% ipython --no-banner

In [1]: import numpy as np

In [2]: import numpy.linalg as la

In [3]: np.set_printoptions(precision=4, suppress=True, linewidth=200)

In [4]: rnd = lambda a: np.round(a, 4) + 0

In [5]: E = np.loadtxt("arr.csv", delimiter=",")

In [6]: E
Out[6]: 
array([[ 3.,  2., -4.],
       [-4.,  3.,  2.],
       [ 2., -4.,  3.]])

In [7]: print(rnd(la.det(E.T)))
43.0

In [8]: print(rnd(la.det(E[::-1])))
-43.0

In [9]: rnd(np.poly(E))
Out[9]: array([  1.,  -9.,  51., -43.])

In [10]: np.einsum("ij,ji->", E, E)
Out[10]: np.float64(-21.0)

In [11]: rnd(la.eigvals(E).sum().real)
Out[11]: np.float64(9.0)

In [12]: np.einsum("ii->", E)
Out[12]: np.float64(9.0)

In [13]: rnd(la.det(2 * E)), rnd(la.det(E))
Out[13]: (np.float64(344.0), np.float64(43.0))

In [14]: rng = np.random.default_rng(63842)

In [15]: mat = np.eye(5, dtype=int)[rng.permutation(5)]

In [16]: mat
Out[16]: 
array([[0, 0, 0, 0, 1],
       [1, 0, 0, 0, 0],
       [0, 0, 0, 1, 0],
       [0, 1, 0, 0, 0],
       [0, 0, 1, 0, 0]])

In [17]: idx = rng.permutation(5)

In [18]: idx
Out[18]: array([1, 4, 3, 0, 2])

In [19]: Y = mat[idx][:, idx]

In [20]: print(np.diag(Y))
[0 0 0 0 0]

In [21]: rnd(la.det(Y)), rnd(la.det(mat[idx]))
Out[21]: (np.float64(1.0), np.float64(1.0))

In [22]: E @ np.ones(3)
Out[22]: array([1., 1., 1.])

In [23]: rnd(np.sort(np.abs(np.fft.fft(E[0])))), rnd(np.sort(la.svd(E, compute_uv=False)))
Out[23]: (array([1.    , 6.5574, 6.5574]), array([1.    , 6.5574, 6.5574]))

In [24]: rnd(la.norm(mat) ** 2 / la.norm(mat, 2) ** 2)
Out[24]: np.float64(5.0)

In [25]: mat[2] @ mat[0]
Out[25]: np.int64(0)

In [26]: rnd(la.norm(mat, "nuc"))
Out[26]: np.float64(5.0)

In [27]: rnd(la.norm(mat, axis=1))
Out[27]: array([1., 1., 1., 1., 1.])

In [28]: arr = np.loadtxt("sample9.csv", delimiter=",")

In [29]: rnd(arr)
Out[29]: 
array([[ 16.1554, -36.6022,  54.7402, -19.3376,  25.2525,  38.4565],
       [  3.8189, -19.9318,  30.9476,  -9.8288,  18.6584,  19.842 ],
       [ -1.1514, -10.409 ,  18.1517,  -4.3688,  13.583 ,   9.5354],
       [ -1.4094,   0.2629,   2.8574,   1.0674,   2.8106,  -0.8683],
       [ -0.7478,   0.4133,   1.6264,   0.8322,   1.5014,  -0.7785],
       [ -0.7005,   0.4088,   1.5388,   0.8023,   1.411 ,  -0.755 ],
       [  0.0587,  -0.0862,  -0.1867,  -0.1269,  -0.1416,   0.1273],
       [  0.2335,  -1.2985,  -2.244 ,  -1.7151,  -1.2472,   1.7315],
       [  0.1638,  -1.6042,  -2.7141,  -2.0938,  -1.4007,   2.1086],
       [ -9.3649,  -8.9489, -17.791 , -11.4948,  -0.5893,  10.0108],
       [-22.2812, -13.0749, -32.9155, -17.828 ,   2.4486,  13.649 ],
       [-28.0039, -14.3438, -39.3309, -20.0757,   3.8503,  14.6058],
       [-32.907 , -15.2632, -44.7597, -21.8385,   5.0577,  15.2308],
       [-35.3095, -15.6671, -47.4026, -22.6575,   5.65  ,  15.4832],
       [-38.5254, -16.166 , -50.9261, -23.7138,   6.4429,  15.7728],
       [-54.3715, -18.065 , -68.1196, -28.39  ,  10.3377,  16.5567],
       [-55.275 , -18.1502, -69.0937, -28.6349,  10.5588,  16.5748],
       [-79.7474, -19.7635, -95.3293, -34.6293,  16.4983,  16.2762],
       [-80.3519, -19.789 , -95.9747, -34.7643,  16.6437,  16.2525]])

In [30]: r = la.matrix_rank(arr)

In [31]: r
Out[31]: np.int64(3)

In [32]: null = la.svd(arr)[2][r:].T

In [33]: [int(la.matrix_rank(arr[:i])) for i in range(1, len(arr) + 1)]
Out[33]: [1, 2, 3, 3, 3, 3, 3, 3, 3, 3, 3, 3, 3, 3, 3, 3, 3, 3, 3]

In [34]: null.shape
Out[34]: (6, 3)

In [35]: print(la.matrix_rank(arr.T @ arr), la.matrix_rank(arr @ arr.T))
3 3

In [36]: np.allclose(arr @ null, 0)
Out[36]: True

In [37]: Xs = arr - arr.mean(axis=0)

In [38]: Uu, sv, Vt = la.svd(Xs, full_matrices=False)

In [39]: rnd(Vt[0] * np.sign(Vt[0, np.abs(Vt[0]).argmax()]))
Out[39]: array([ 0.5579,  0.0574,  0.8008,  0.2058, -0.0217, -0.0373])

In [40]: la.matrix_rank(Xs)
Out[40]: np.int64(3)

In [41]: print(rnd((sv ** 2).sum() ** 2 / (sv ** 4).sum()))
1.2491

In [42]: np.abs(Uu[:, 0]).argmax()
Out[42]: np.int64(18)

In [43]: print(rnd(sv ** 2 / (sv ** 2).sum()))
[0.8889 0.1014 0.0097 0.     0.     0.    ]

In [44]: print(np.abs(Vt[0]).argmax())
2

In [45]: rnd(Xs.mean(axis=0))
Out[45]: array([0., 0., 0., 0., 0., 0.])

In [46]: np.allclose(arr[:-1].T @ la.lstsq(arr[:-1].T, arr[-1])[0], arr[-1])
Out[46]: True

In [47]: f = np.array([2, 3, 2])

In [48]: print(rnd(np.convolve(arr[14], f)))
[ -77.0507 -147.908  -227.4009 -232.5378 -160.1078    3.4466   60.2041   31.5455]

In [49]: Uu, sv, Vt = la.svd(arr)

In [50]: np.argmax(sv[:-1] / (sv[1:] + 1e-6)) + 1
Out[50]: np.int64(3)

In [51]: Y = Uu[:, :3] @ np.diag(sv[:3]) @ Vt[:3]

In [52]: la.matrix_rank(arr, rtol=0.05)
Out[52]: np.int64(3)

In [53]: print(rnd(la.norm(arr - Y, 2)), rnd(sv[3]))
0.0 0.0

In [54]: print(la.matrix_rank(Y))
3

In [55]: feats = np.loadtxt("w.csv", delimiter=",")

In [56]: print(rnd(feats))
[[ 0.3334 -0.0447 -1.2979  0.8    -0.1478 -1.1378]
 [-0.0447 -0.2336 -0.7877 -1.0064 -1.1324  0.4123]
 [-1.2979 -0.7877  0.5301  0.2276  0.1616 -0.6651]
 [ 0.8    -1.0064  0.2276  0.3758 -0.2919 -0.2714]
 [-0.1478 -1.1324  0.1616 -0.2919 -0.6883 -0.1055]
 [-1.1378  0.4123 -0.6651 -0.2714 -0.1055 -0.3173]]

In [57]: cov = feats.T @ feats

In [58]: print(rnd(la.svd(feats, compute_uv=False) ** 2))
[4. 4. 4. 4. 0. 0.]

In [59]: np.allclose(cov, cov.T)
Out[59]: True

In [60]: la.matrix_rank(cov)
Out[60]: np.int64(4)

In [61]: (feats @ feats.T).shape
Out[61]: (6, 6)
